In [1]: import numpy as np

In [2]: import numpy.linalg as la

In [3]: np.set_printoptions(precision=2, suppress=True, linewidth=200)

In [4]: def tidy(a):
   ...:     return np.round(a, 2) + 0
   ...: 

In [5]: data = np.load("a.npy")

In [6]: data
Out[6]: 
array([[2, 2],
       [2, 2]])

In [7]: # columns 0 and 1 are equal

In [8]: tidy(la.det(2 * data)), tidy(la.det(data))
Out[8]: (np.float64(0.0), np.float64(0.0))

In [9]: tidy(la.det(data.T))
Out[9]: np.float64(0.0)

In [10]: np.abs(np.diag(la.qr(data)[1])) > 1e-9
Out[10]: array([ True, False])

In [11]: np.unique(data.round(6), axis=0).shape
Out[11]: (1, 2)

In [12]: Uu, sigma, VT = la.svd(data)

In [13]: tidy(sigma)
Out[13]: array([4., 0.])

In [14]: A2 = Uu[:, :1] @ np.diag(sigma[:1]) @ VT[:1]

In [15]: tidy(A2)
Out[15]: 
array([[2., 2.],
       [2., 2.]])

In [16]: tidy(np.abs(data - A2).max())
Out[16]: np.float64(0.0)

In [17]: tidy(la.norm(data - A2) / la.norm(data))
Out[17]: np.float64(0.0)

In [18]: rng = np.random.default_rng(654806)

In [19]: idx = rng.permutation(2)

In [20]: idx
Out[20]: array([0, 1])

In [21]: A2 = data[idx][:, idx]

In [22]: np.diag(A2)
Out[22]: array([2, 2])

In [23]: tidy(la.det(A2)), tidy(la.det(data[idx]))
Out[23]: (np.float64(0.0), np.float64(0.0))

In [24]: tidy(np.sort(np.abs(la.eigvals(A2))))
Out[24]: array([0., 4.])

In [25]: rank = la.matrix_rank(data)

In [26]: rank
Out[26]: np.int64(1)

In [27]: null = la.svd(data)[2][rank:].T

In [28]: null.shape
Out[28]: (2, 1)

In [29]: tidy(null[:, 0] / null[np.abs(null[:, 0]).round(6).argmax(), 0])
Out[29]: array([ 1., -1.])

In [30]: [int(la.matrix_rank(data[:, :j + 1])) for j in range(2)]
Out[30]: [1, 1]

In [31]: X = np.array([[0, 7, 4], [0, 0, 5], [0, 0, 0]])

In [32]: la.cond(X) > 100
Out[32]: np.True_

In [33]: def softmax(z):
    ...:     e = np.exp(z - z.max(axis=-1, keepdims=True))
    ...:     return e / e.sum(axis=-1, keepdims=True)
    ...: 

In [34]: tidy(softmax(10 * X[1]))
Out[34]: array([0., 0., 1.])

In [35]: tidy(softmax(X[1]))
Out[35]: array([0.01, 0.01, 0.99])

In [36]: softmax(X).sum(axis=1)
Out[36]: array([1., 1., 1.])

In [37]: tidy(softmax(X[1] + 2))
Out[37]: array([0.01, 0.01, 0.99])

In [38]: S = X @ X.T / np.sqrt(3)

In [39]: tidy(softmax(S)[1] @ X)
Out[39]: array([0.  , 0.37, 4.95])

In [40]: softmax(S).round(6).argmax(axis=1)
Out[40]: array([0, 1, 0])

In [41]: K = np.array([[1, 2, -1, 0],
    ...:     [-1, 0, 0, 0],
    ...:     [-3, 0, -2, 1],
    ...:     [-2, 2, 0, -3],
    ...:     [-3, -1, 2, 0],
    ...:     [-3, 2, -1, 0]])

In [42]: u, v = K[4], K[2]

In [43]: u @ u
Out[43]: np.int64(14)

In [44]: p = (u @ v) / (u @ u) * u

In [45]: tidy(p)
Out[45]: array([-1.07, -0.36,  0.71,  0.  ])

In [46]: np.outer(u, v)
Out[46]: 
array([[ 9,  0,  6, -3],
       [ 3,  0,  2, -1],
       [-6,  0, -4,  2],
       [ 0,  0,  0,  0]])

In [47]: la.matrix_rank(np.outer(u, v))
Out[47]: np.int64(1)

In [48]: q, R = la.qr(K)

In [49]: tidy(q @ R)
Out[49]: 
array([[ 1.,  2., -1.,  0.],
       [-1.,  0.,  0.,  0.],
       [-3.,  0., -2.,  1.],
       [-2.,  2.,  0., -3.],
       [-3., -1.,  2.,  0.],
       [-3.,  2., -1.,  0.]])

In [50]: tidy(abs(R[0, 0])), tidy(la.norm(K[:, 0]))
Out[50]: (np.float64(5.74), np.float64(5.74))

In [51]: q.shape, R.shape
Out[51]: ((6, 4), (4, 4))

In [52]: tidy(q.T @ q)
Out[52]: 
array([[1., 0., 0., 0.],
       [0., 1., 0., 0.],
       [0., 0., 1., 0.],
       [0., 0., 0., 1.]])

In [53]: tidy(R)
Out[53]: 
array([[-5.74,  0.87, -0.35, -0.52],
       [ 0.  , -3.5 ,  1.63,  1.58],
       [ 0.  ,  0.  ,  2.69, -1.77],
       [ 0.  ,  0.  ,  0.  ,  2.02]])

In [54]: P = K @ la.solve(K.T @ K, K.T)

In [55]: tidy(P @ K[:, 3])
Out[55]: array([ 0.,  0.,  1., -3.,  0.,  0.])

In [56]: np.trace(P)
Out[56]: np.float64(4.0)

In [57]: tidy(np.diag(P))
Out[57]: array([0.58, 0.03, 0.88, 0.99, 0.85, 0.67])

In [58]: np.allclose(P @ P, P)
Out[58]: True

In [59]: tidy(la.eigvalsh(P))
Out[59]: array([0., 0., 1., 1., 1., 1.])

In [60]: feats = (rng.random((6, 6)) < 0.3) + np.eye(6)

In [61]: feats /= feats.sum(axis=1, keepdims=True)

In [62]: tidy(feats)
Out[62]: 
array([[0.33, 0.  , 0.33, 0.  , 0.  , 0.33],
       [0.  , 0.5 , 0.  , 0.5 , 0.  , 0.  ],
       [0.  , 0.  , 0.5 , 0.  , 0.25, 0.25],
       [0.  , 0.  , 0.  , 1.  , 0.  , 0.  ],
       [0.  , 0.  , 0.5 , 0.  , 0.5 , 0.  ],
       [0.  , 0.  , 0.  , 0.  , 0.  , 1.  ]])

In [63]: tidy(np.sort(la.eigvals(feats).real))
Out[63]: array([0.15, 0.33, 0.5 , 0.85, 1.  , 1.  ])

In [64]: tidy(feats @ feats)
Out[64]: 
array([[0.11, 0.  , 0.28, 0.  , 0.08, 0.53],
       [0.  , 0.25, 0.  , 0.75, 0.  , 0.  ],
       [0.  , 0.  , 0.38, 0.  , 0.25, 0.38],
       [0.  , 0.  , 0.  , 1.  , 0.  , 0.  ],
       [0.  , 0.  , 0.5 , 0.  , 0.38, 0.12],
       [0.  , 0.  , 0.  , 0.  , 0.  , 1.  ]])

In [65]: (la.matrix_power((feats != 0) + (feats.T != 0) + np.eye(6), 6) > 0).astype(int)
Out[65]: 
array([[1, 0, 1, 0, 1, 1],
       [0, 1, 0, 1, 0, 0],
       [1, 0, 1, 0, 1, 1],
       [0, 1, 0, 1, 0, 0],
       [1, 0, 1, 0, 1, 1],
       [1, 0, 1, 0, 1, 1]])

In [66]: (feats != 0).astype(int)
Out[66]: 
array([[1, 0, 1, 0, 0, 1],
       [0, 1, 0, 1, 0, 0],
       [0, 0, 1, 0, 1, 1],
       [0, 0, 0, 1, 0, 0],
       [0, 0, 1, 0, 1, 0],
       [0, 0, 0, 0, 0, 1]])

In [67]: x = np.array([-3, -3, 0, 2, -3, 1])

In [68]: target = feats @ x

In [69]: beta, lr = np.zeros(6), 1 / la.norm(feats, 2) ** 2

In [70]: for i in range(30):
    ...:     beta -= lr * feats.T @ (feats @ beta - target)
    ...:     if i % 10 == 0: print(i, round(la.norm(feats @ beta - target), 2))
    ...: 
0 1.6
10 0.47
20 0.35

In [71]: tidy(la.cond(feats))
Out[71]: np.float64(9.9)

In [72]: tidy(beta)
Out[72]: array([-1.46, -2.97, -1.36,  1.99, -1.32,  1.04])

In [73]: la.matrix_rank(X - X[0, 0] * np.eye(3))
Out[73]: np.int64(2)

In [74]: [int(la.matrix_rank(la.matrix_power(X, p))) for p in range(1, 4)]
Out[74]: [2, 1, 0]

In [75]: np.prod(np.diag(X)), tidy(la.det(X))
Out[75]: (np.int64(0), np.float64(0.0))

In [76]: try:
    ...:     la.inv(X)
    ...: except la.LinAlgError as e:
    ...:     print(repr(e))
    ...: 
LinAlgError('Singular matrix')

In [77]: tidy((feats + feats.T) / 2)
Out[77]: 
array([[0.33, 0.  , 0.17, 0.  , 0.  , 0.17],
       [0.  , 0.5 , 0.  , 0.25, 0.  , 0.  ],
       [0.17, 0.  , 0.5 , 0.  , 0.38, 0.12],
       [0.  , 0.25, 0.  , 1.  , 0.  , 0.  ],
       [0.  , 0.  , 0.38, 0.  , 0.5 , 0.  ],
       [0.17, 0.  , 0.12, 0.  , 0.  , 1.  ]])

In [78]: tidy(la.matrix_power(feats, 3))
Out[78]: 
array([[0.04, 0.  , 0.22, 0.  , 0.11, 0.63],
       [0.  , 0.12, 0.  , 0.88, 0.  , 0.  ],
       [0.  , 0.  , 0.31, 0.  , 0.22, 0.47],
       [0.  , 0.  , 0.  , 1.  , 0.  , 0.  ],
       [0.  , 0.  , 0.44, 0.  , 0.31, 0.25],
       [0.  , 0.  , 0.  , 0.  , 0.  , 1.  ]])

In [79]: tidy((feats - feats.T) / 2)
Out[79]: 
array([[ 0.  ,  0.  ,  0.17,  0.  ,  0.  ,  0.17],
       [ 0.  ,  0.  ,  0.  ,  0.25,  0.  ,  0.  ],
       [-0.17,  0.  ,  0.  ,  0.  , -0.12,  0.12],
       [ 0.  , -0.25,  0.  ,  0.  ,  0.  ,  0.  ],
       [ 0.  ,  0.  ,  0.12,  0.  ,  0.  ,  0.  ],
       [-0.17,  0.  , -0.12,  0.  ,  0.  ,  0.  ]])

In [80]: tidy(la.det(feats))
Out[80]: np.float64(0.02)

In [81]: np.allclose(feats @ feats.T, feats.T @ feats)
Out[81]: False
